% ipython --no-banner

In [1]: import numpy as np

In [2]: np.set_printoptions(suppress=True, linewidth=140)

In [3]: X = np.load("layer19.npy")

In [4]: X
Out[4]: 
array([[ 0.4  ,  0.   ,  0.8  ,  1.7  , -1.5  , -0.1  ,  0.7  ],
       [-0.2  ,  0.2  ,  0.8  , -1.   , -1.7  ,  0.3  ,  0.5  ],
       [ 0.4  ,  1.5  ,  1.4  , -0.5  , -0.2  , -1.4  ,  0.7  ],
       [ 0.2  ,  0.3  ,  0.3  , -0.7  ,  0.3  , -0.1  ,  2.9  ],
       [-0.5  , -0.3  , -2.   ,  0.1  ,  0.8  , -1.   ,  0.5  ],
       [-0.8  , -1.3  , -1.2  ,  1.   ,  1.3  , -0.6  , -0.3  ],
       [ 0.219,  0.298,  0.275, -0.711,  0.297, -0.133,  2.881],
       [ 0.1  , -0.5  , -2.9  ,  0.6  , -0.3  ,  0.5  , -1.4  ]])

In [5]: O, r_ = np.linalg.qr(X)

In [6]: np.round(O.T @ O, 3) + 0
Out[6]: 
array([[1., 0., 0., 0., 0., 0., 0.],
       [0., 1., 0., 0., 0., 0., 0.],
       [0., 0., 1., 0., 0., 0., 0.],
       [0., 0., 0., 1., 0., 0., 0.],
       [0., 0., 0., 0., 1., 0., 0.],
       [0., 0., 0., 0., 0., 1., 0.],
       [0., 0., 0., 0., 0., 0., 1.]])

In [7]: round(float(np.trace(O @ O.T)), 3)
Out[7]: 7.0

In [8]: rng = np.random.default_rng(77714)

In [9]: z = rng.permutation(7)

In [10]: B = X[:, z] * rng.choice([-1, 1], 7)

In [11]: B
Out[11]: 
array([[ 0.1  , -1.7  , -0.7  , -0.   , -0.8  ,  0.4  ,  1.5  ],
       [-0.3  ,  1.   , -0.5  , -0.2  , -0.8  , -0.2  ,  1.7  ],
       [ 1.4  ,  0.5  , -0.7  , -1.5  , -1.4  ,  0.4  ,  0.2  ],
       [ 0.1  ,  0.7  , -2.9  , -0.3  , -0.3  ,  0.2  , -0.3  ],
       [ 1.   , -0.1  , -0.5  ,  0.3  ,  2.   , -0.5  , -0.8  ],
       [ 0.6  , -1.   ,  0.3  ,  1.3  ,  1.2  , -0.8  , -1.3  ],
       [ 0.133,  0.711, -2.881, -0.298, -0.275,  0.219, -0.297],
       [-0.5  , -0.6  ,  1.4  ,  0.5  ,  2.9  ,  0.1  ,  0.3  ]])

In [12]: U, _, VT = np.linalg.svd(X.T @ B)

In [13]: np.round(np.linalg.lstsq(X, B)[0], 3) + 0
Out[13]: 
array([[ 0.,  0.,  0.,  0.,  0.,  1.,  0.],
       [ 0.,  0.,  0., -1.,  0.,  0.,  0.],
       [ 0.,  0.,  0.,  0., -1.,  0.,  0.],
       [ 0., -1.,  0.,  0.,  0.,  0.,  0.],
       [ 0.,  0.,  0.,  0.,  0.,  0., -1.],
       [-1.,  0.,  0.,  0.,  0.,  0.,  0.],
       [ 0.,  0., -1.,  0.,  0.,  0.,  0.]])

In [14]: P = X @ np.linalg.solve(X.T @ X, X.T)

In [15]: np.allclose(P @ P, P)
Out[15]: True

In [16]: round(np.trace(P), 3)
Out[16]: np.float64(7.0)

In [17]: np.round(P @ X[:, 4], 3)
Out[17]: array([-1.5  , -1.7  , -0.2  ,  0.3  ,  0.8  ,  1.3  ,  0.297, -0.3  ])

In [18]: np.round(np.linalg.eigvalsh(P), 3) + 0
Out[18]: array([0., 1., 1., 1., 1., 1., 1., 1.])

In [19]: [round(float(x), 3) for x in np.linalg.svd(X, compute_uv=False)[:3]]
Out[19]: [5.565, 3.853, 2.436]

In [20]: np.round(np.abs(np.linalg.svd(X)[2][-1]), 3)
Out[20]: array([0.695, 0.582, 0.043, 0.243, 0.068, 0.33 , 0.057])

In [21]: data = np.loadtxt("case6.csv", delimiter=",")

In [22]: data
Out[22]: 
array([[-6.934, -1.683, -6.831,  1.693,  1.33 , -3.071,  7.54 , -0.328,  4.717,  6.598],
       [-0.495,  0.123, -2.023,  2.75 , -2.301,  2.609,  2.385, -1.767,  3.738,  5.054],
       [ 3.692, -3.343, -0.93 , -3.735, -1.07 , -2.882,  6.696,  2.955,  4.15 , -5.518],
       [-6.69 , -2.618, -5.937,  0.937,  1.088, -6.37 ,  7.107, -2.978,  2.432,  6.049],
       [-7.114, -2.633, -4.95 ,  1.514, -0.567, -3.528,  6.796, -0.909,  3.867,  5.767],
       [ 1.815,  1.502,  1.233, -4.154, -3.079, -4.807,  6.859,  2.419,  7.021, -3.88 ],
       [-2.275,  0.299, -3.217,  2.642, -2.95 ,  1.206,  2.96 , -2.338,  3.668,  4.504],
       [ 3.733, -0.238,  2.045, -2.622, -2.056, -3.964,  5.72 ,  1.437,  4.762, -4.455],
       [-0.265,  0.651, -2.62 ,  1.59 , -2.015,  1.327,  4.238, -3.631,  4.627,  4.993],
       [-0.902, -0.602, -3.659,  1.335, -0.96 ,  0.31 ,  1.407, -3.488,  3.45 ,  5.605],
       [-7.385,  0.4  , -6.702,  0.181,  2.161, -4.777,  6.095, -2.47 ,  2.715,  4.141],
       [-7.049, -1.657, -7.223,  0.573,  3.588, -7.584,  6.085, -3.082,  5.138,  5.979],
       [ 2.569,  1.965,  0.546, -2.979, -3.281, -5.569,  4.366,  3.596,  4.264, -7.44 ],
       [-2.561,  0.426, -0.672,  4.771, -2.218,  2.632,  2.475, -1.211,  2.365,  4.556],
       [-0.86 , -0.72 , -1.133,  0.818, -2.499,  0.549,  2.419, -4.113,  6.718,  4.884],
       [ 2.552,  2.691,  2.756, -2.832, -2.166, -6.268,  7.584,  2.768,  2.463, -4.884],
       [-8.25 , -1.239, -5.793, -0.331,  3.37 , -5.894,  7.177, -0.803,  3.378,  5.605],
       [-6.209, -1.687, -6.459,  1.112,  0.375, -5.149,  7.461, -1.715,  3.195,  5.052],
       [-0.369, -0.545, -2.464,  2.699, -0.787, -0.069,  2.745, -1.021,  4.698,  5.221],
       [-8.419, -2.005, -7.813, -0.684,  0.44 , -7.757,  7.067, -1.224,  3.547,  4.461],
       [-1.375,  0.564, -3.647,  2.096, -2.622,  1.479,  2.703, -2.664,  4.574,  3.329],
       [-7.825, -0.583, -6.19 , -1.229,  1.691, -3.597,  6.   , -3.12 ,  3.845,  4.914],
       [ 3.274, -0.286,  3.041, -3.686, -0.956, -5.676,  6.57 ,  2.863,  3.529, -5.255],
       [ 3.057, -0.427,  1.803, -4.096, -1.354, -4.414,  8.802,  1.952,  2.917, -6.556],
       [ 1.448,  0.668,  1.406, -2.784, -1.144, -4.684,  7.35 ,  3.215,  3.412, -5.629],
       [ 2.53 ,  0.799,  1.625, -2.088, -3.945, -5.83 ,  7.484,  2.168,  3.125, -5.529],
       [-0.386,  1.746, -2.237,  1.982, -2.513,  1.899,  3.86 , -0.6  ,  4.141,  6.053],
       [ 4.025,  0.135,  0.256, -2.494, -2.253, -4.522,  7.087,  3.635,  3.461, -3.486],
       [-1.066,  0.922, -0.993,  3.538, -3.741,  2.059,  4.129, -0.083,  4.054,  7.141],
       [ 2.381,  1.003,  3.094, -1.843, -3.636, -5.124,  6.786,  1.238,  5.635, -6.183],
       [-2.483,  0.671, -0.601,  1.855, -1.059, -0.017,  4.022, -1.147,  3.674,  6.401]])

In [23]: blk = np.stack([data, 2 * data, data[::-1]])

In [24]: np.round(np.linalg.norm(blk, axis=(1, 2)), 3)
Out[24]: array([ 68.936, 137.873,  68.936])

In [25]: np.linalg.matrix_rank(blk.reshape(3, -1))
Out[25]: np.int64(2)

In [26]: blk.shape
Out[26]: (3, 31, 10)

In [27]: (blk @ data.T).shape
Out[27]: (3, 31, 31)

In [28]: np.round(np.einsum("bij,cij->bc", blk, blk), 3)
Out[28]: 
array([[ 4752.209,  9504.418,  2175.617],
       [ 9504.418, 19008.836,  4351.234],
       [ 2175.617,  4351.234,  4752.209]])

In [29]: np.linalg.matrix_rank(blk)
Out[29]: array([10, 10, 10])
